>>> import numpy as np
>>> import numpy.linalg as la
>>> np.set_printoptions(precision=2, suppress=True, linewidth=100, legacy="1.25")
>>> E = np.load("case14.npy")
>>> E
array([[2, 0, 0, 2],
       [1, 0, 0, 0],
       [2, 0, 0, 2],
       [0, 0, 3, 0]])
>>> # row 2 repeats row 0
>>> E.reshape(2, -1)
array([[2, 0, 0, 2, 1, 0, 0, 0],
       [2, 0, 0, 2, 0, 0, 3, 0]])
>>> E.ravel(order="F")
array([2, 1, 2, 0, 0, 0, 0, 0, 0, 0, 0, 3, 2, 0, 2, 0])
>>> blk = E.reshape(4, 2, -1)
>>> blk.transpose(1, 0, 2)
array([[[2, 0],
        [1, 0],
        [2, 0],
        [0, 0]],

       [[0, 2],
        [0, 0],
        [0, 2],
        [3, 0]]])
>>> np.swapaxes(blk, 1, 2)[3]
array([[0, 3],
       [0, 0]])
>>> blk[:, 0]
array([[2, 0],
       [1, 0],
       [2, 0],
       [0, 0]])
>>> B = np.array([[-5, 3, -4], [2, 4, -1], [-2, -1, 5], [3, -2, -2]])
>>> np.einsum("ik,kj->ji", E, B)
array([[ -4,  -5,  -4,  -6],
       [  2,   3,   2,  -3],
       [-12,  -4, -12,  15]])
>>> np.einsum("ij,ij->i", E, E)
array([8, 1, 8, 9])
>>> la.matrix_rank(np.vstack([E, B.T]))
4
>>> data = np.array([[2, 0, 2, 0], [2, 3, 2, 3], [2, 0, 2, 0], [2, 3, 2, 3]])
>>> np.trace(data)
10
>>> np.allclose(data @ data.T, data.T @ data)
False
>>> (data - data.T) / 2
array([[ 0., -1.,  0., -1.],
       [ 1.,  0.,  1.,  0.],
       [ 0., -1.,  0., -1.],
       [ 1.,  0.,  1.,  0.]])
>>> la.matrix_power(data, 2)
array([[ 8,  0,  8,  0],
       [20, 18, 20, 18],
       [ 8,  0,  8,  0],
       [20, 18, 20, 18]])
>>> round(float(np.abs(la.eigvals(data)).max()), 2)
6.0
>>> np.round(np.sort(np.abs(la.eigvals(data))), 2) + 0
array([0., 0., 4., 6.])
>>> np.einsum("ii->", data)
10
>>> np.round(la.eigvals(data), 2) + 0
array([6., 4., 0., 0.])
>>> np.round(la.det(data[::-1]), 2)
0.0
>>> round(float(la.det(data.T)), 2)
0.0
>>> np.einsum("ij,ji->", data, data)
52
>>> np.kron(np.eye(2, dtype=int), data)
array([[2, 0, 2, 0, 0, 0, 0, 0],
       [2, 3, 2, 3, 0, 0, 0, 0],
       [2, 0, 2, 0, 0, 0, 0, 0],
       [2, 3, 2, 3, 0, 0, 0, 0],
       [0, 0, 0, 0, 2, 0, 2, 0],
       [0, 0, 0, 0, 2, 3, 2, 3],
       [0, 0, 0, 0, 2, 0, 2, 0],
       [0, 0, 0, 0, 2, 3, 2, 3]])
